$ ipython --no-banner

In [1]: import numpy as np

In [2]: np.set_printoptions(precision=2, suppress=True, linewidth=100, sign=" ")

In [3]: tidy = lambda a: np.round(a, 2) + 0

In [4]: Y = np.array([[-2, 2, 3, 2, -1, 2, -3, 1, -2, -2],
   ...:     [-2, 1, -3, 1, -1, 3, 2, 1, 0, 1],
   ...:     [1, 1, -1, 0, 3, 1, -2, 3, -3, 1],
   ...:     [2, 3, -1, -1, -1, -1, 0, 3, 2, -2],
   ...:     [3, 0, 1, 0, 0, 3, 1, 0, -1, -2],
   ...:     [-1, 0, -3, 3, 2, 2, 0, -2, -2, 1],
   ...:     [1, -1, -3, -2, 0, 3, -3, 2, 0, 3],
   ...:     [3, 2, 3, 2, -3, -2, -3, 0, 1, 1],
   ...:     [1, 1, 2, 3, 3, 1, 3, -2, 0, 1],
   ...:     [1, -1, -3, 3, 0, 1, -3, 3, 0, -1]])

In [5]: feats = Y - Y.T

In [6]: print(feats)
[[ 0  4  2  0 -4  3 -4 -2 -3 -3]
 [-4  0 -4 -2 -1  3  3 -1 -1  2]
 [-2  4  0  1  2  4  1  0 -5  4]
 [ 0  2 -1  0 -1 -4  2  1 -1 -5]
 [ 4  1 -2  1  0  1  1  3 -4 -2]
 [-3 -3 -4  4 -1  0 -3  0 -3  0]
 [ 4 -3 -1 -2 -1  3  0  5 -3  6]
 [ 2  1  0 -1 -3  0 -5  0  3 -2]
 [ 3  1  5  1  4  3  3 -3  0  1]
 [ 3 -2 -4  5  2  0 -6  2 -1  0]]

In [7]: rng = np.random.default_rng(5520)

In [8]: z = rng.permutation(10)

In [9]: print(z)
[ 1  7  0  5  6  3  2  9  4  8]

In [10]: Y = feats[z][:, z]

In [11]: print(tidy(np.sort(np.abs(np.linalg.eigvals(Y)))))
[  0.34   0.34   3.73   3.73   8.45   8.45  10.37  10.37  13.38  13.38]

In [12]: print(Y)
[[ 0 -1 -4  3  3 -2 -4  2 -1 -1]
 [ 1  0  2  0 -5 -1  0 -2 -3  3]
 [ 4 -2  0  3 -4  0  2 -3 -4 -3]
 [-3  0 -3  0 -3  4 -4  0 -1 -3]
 [-3  5  4  3  0 -2 -1  6 -1 -3]
 [ 2  1  0 -4  2  0 -1 -5 -1 -1]
 [ 4  0 -2  4  1  1  0  4  2 -5]
 [-2  2  3  0 -6  5 -4  0  2 -1]
 [ 1  3  4  1  1  1 -2 -2  0 -4]
 [ 1 -3  3  3  3  1  5  1  4  0]]

In [13]: vec = np.array([-4, -4, -2, 8, -2, 2, 1, 6, -7, -7])

In [14]: print(tidy(np.linalg.eigvals(feats).real))
[ 0.  0.  0.  0.  0.  0.  0.  0.  0.  0.]

In [15]: print(vec @ feats @ vec)
0

In [16]: O = np.linalg.solve(np.eye(10) - feats, np.eye(10) + feats)

In [17]: print(tidy(O @ O.T))
[[ 1.  0.  0.  0.  0.  0.  0.  0.  0.  0.]
 [ 0.  1.  0.  0.  0.  0.  0.  0.  0.  0.]
 [ 0.  0.  1.  0.  0.  0.  0.  0.  0.  0.]
 [ 0.  0.  0.  1.  0.  0.  0.  0.  0.  0.]
 [ 0.  0.  0.  0.  1.  0.  0.  0.  0.  0.]
 [ 0.  0.  0.  0.  0.  1.  0.  0.  0.  0.]
 [ 0.  0.  0.  0.  0.  0.  1.  0.  0.  0.]
 [ 0.  0.  0.  0.  0.  0.  0.  1.  0.  0.]
 [ 0.  0.  0.  0.  0.  0.  0.  0.  1.  0.]
 [ 0.  0.  0.  0.  0.  0.  0.  0.  0.  1.]]

In [18]: left, sig, VT = np.linalg.svd(feats, full_matrices=False)

In [19]: print(tidy(sig))
[ 13.38  13.38  10.37  10.37   8.45   8.45   3.73   3.73   0.34   0.34]

In [20]: print((sig > 1e-8).sum())
10

In [21]: print(tidy(np.sqrt((sig ** 2).sum())), tidy(np.linalg.norm(feats)))
27.28 27.28

In [22]: print(np.linalg.matrix_rank(feats, rtol=0.1))
8

In [23]: print([round(float(x), 2) for x in np.linalg.svd(feats, compute_uv=False)[:3]])
[13.38, 13.38, 10.37]

In [24]: print(tidy(np.linalg.norm(feats, 2) / np.linalg.norm(feats)))
0.49

In [25]: print(tidy(np.abs(np.linalg.svd(feats)[2][-1])))
[ 0.38  0.15  0.24  0.05  0.27  0.43  0.07  0.58  0.14  0.4 ]

In [26]: left, sig, VT = np.linalg.svd(feats)

In [27]: print(tidy(sig))
[ 13.38  13.38  10.37  10.37   8.45   8.45   3.73   3.73   0.34   0.34]

In [28]: Y = left[:, :8] @ np.diag(sig[:8]) @ VT[:8]

In [29]: print(np.linalg.matrix_rank(Y))
8

In [30]: print(np.linalg.matrix_rank(feats, rtol=0.05))
8

In [31]: print(tidy(np.linalg.norm(feats - Y, 2)), tidy(sig[8]))
0.34 0.34

In [32]: print(tidy(np.linalg.norm(feats - Y) / np.linalg.norm(feats)))
0.02

In [33]: print(tidy(np.abs(feats - Y).max()))
0.13
